% python3 -q
>>> import numpy as np
>>> np.set_printoptions(suppress=True, linewidth=140)
>>> E = np.load("data.npy")
>>> print(E)
[[12 10  0 10 10 10 10]
 [ 0  0  0  0  0  0  0]
 [12  4  0  6  8  6 10]
 [ 0  6  0  4  2  4  0]
 [ 0  3  0  2  1  2  0]
 [ 6  8  0  7  6  7  5]]
>>> print(np.argsort(-np.linalg.norm(E, axis=0).round(6), kind="stable")[:3])
[0 1 6]
>>> print([round(float(x), 2) for x in np.linalg.svd(E, compute_uv=False)[:3]])
[36.18, 8.96, 0.0]
>>> left, sv, Vt = np.linalg.svd(E)
>>> evecs = Vt[:(sv > 1e-8).sum()]
>>> rng = np.random.default_rng(4918)
>>> x = E[1] + -2 * E[2] + rng.integers(2) * np.eye(7)[5]
>>> print(x)
[-24.  -8.   0. -12. -16. -12. -20.]
>>> print(np.allclose(evecs.T @ evecs @ x, x))
True
>>> W0 = np.array([[0, 0, 1, 0, 1],
...     [0, 0, 0, 0, 0],
...     [1, 0, 0, 0, 1],
...     [0, 0, 0, 0, 0],
...     [1, 0, 1, 0, 0]])
>>> left, sv, Vt = np.linalg.svd(W0)
>>> print(np.argmax(sv[:-1] / (sv[1:] + 1e-6)) + 1)
3
>>> print(sv.round(2) + 0)
[2. 1. 1. 0. 0.]
>>> out = left[:, :3] @ np.diag(sv[:3]) @ Vt[:3]
>>> print(np.linalg.matrix_rank(out))
3
>>> print(out.round(2) + 0)
[[0. 0. 1. 0. 1.]
 [0. 0. 0. 0. 0.]
 [1. 0. 0. 0. 1.]
 [0. 0. 0. 0. 0.]
 [1. 0. 1. 0. 0.]]
>>> print(round(float(np.linalg.norm(W0 - out, 2)), 2), round(float(sv[3]), 2))
0.0 0.0
>>> print(np.round(np.abs(W0 - out).max(), 2))
0.0
>>> data = np.load("x.npy")
>>> print(data)
[[ -0.46   3.    -2.46  -1.07   4.46  -0.07   0.23]
 [  6.45   3.     4.45   3.07  -2.45   4.07   5.76]
 [  4.96   3.     2.96   2.17  -0.96   3.17   4.57]
 [  4.28   3.     2.28   1.77  -0.28   2.77   4.02]
 [ -0.15   3.    -2.15  -0.89   4.15   0.11   0.48]
 [  1.88   3.    -0.12   0.33   2.12   1.33   2.1 ]
 [  7.09   3.     5.09   3.45  -3.09   4.45   6.27]
 [  6.38   3.     4.38   3.03  -2.38   4.03   5.7 ]
 [  3.11   3.     1.11   1.06   0.89   2.06   3.08]
 [  2.96   3.     0.96   0.98   1.04   1.98   2.97]
 [  7.04   3.     5.04   3.42  -3.04   4.42   6.23]
 [  9.5    3.     7.5    4.9   -5.5    5.9    8.2 ]
 [  4.42   3.     2.42   1.85  -0.42   2.85   4.13]
 [  5.59   3.     3.59   2.55  -1.59   3.55   5.07]
 [ 10.78   3.     8.78   5.67  -6.78   6.67   9.23]
 [  1.86   3.    -0.14   0.31   2.14   1.31   2.09]
 [  0.24   3.    -1.76  -0.65   3.76   0.35   0.79]
 [  3.32   3.     1.32   1.19   0.68   2.19   3.25]
 [ -1.16   3.    -3.16  -1.49   5.16  -0.49  -0.32]
 [ 10.29   3.     8.29   5.37  -6.29   6.37   8.83]
 [ -0.85   3.    -2.85  -1.31   4.85  -0.31  -0.08]
 [ -3.08   3.    -5.08  -2.65   7.08  -1.65  -1.86]
 [  6.08   3.     4.08   2.85  -2.08   3.85   5.46]
 [ -3.14   3.    -5.14  -2.68   7.14  -1.68  -1.91]
 [  6.     3.     4.     2.8   -2.     3.8    5.4 ]
 [ -1.66   3.    -3.66  -1.8    5.66  -0.8   -0.73]
 [  8.69   3.     6.69   4.42  -4.69   5.42   7.55]
 [  5.1    3.     3.1    2.26  -1.1    3.26   4.68]
 [  0.83   3.    -1.17  -0.3    3.17   0.7    1.27]
 [  6.19   3.     4.19   2.92  -2.19   3.92   5.56]
 [  0.84   3.    -1.16  -0.29   3.16   0.71   1.27]
 [ -9.07   3.   -11.07  -6.24  13.07  -5.24  -6.65]]
>>> left, sv, Vt = np.linalg.svd(data)
>>> print(np.argmax(sv[:-1] / (sv[1:] + 1e-6)) + 1)
4
>>> out = left[:, :4] @ np.diag(sv[:4]) @ Vt[:4]
>>> print(np.linalg.matrix_rank(data, rtol=0.05))
2
>>> print(np.round(np.linalg.norm(data - out) / np.linalg.norm(data), 2))
0.0
>>> print(round(float(np.abs(data - out).max()), 2))
0.0
>>> print(np.linalg.matrix_rank(out))
4
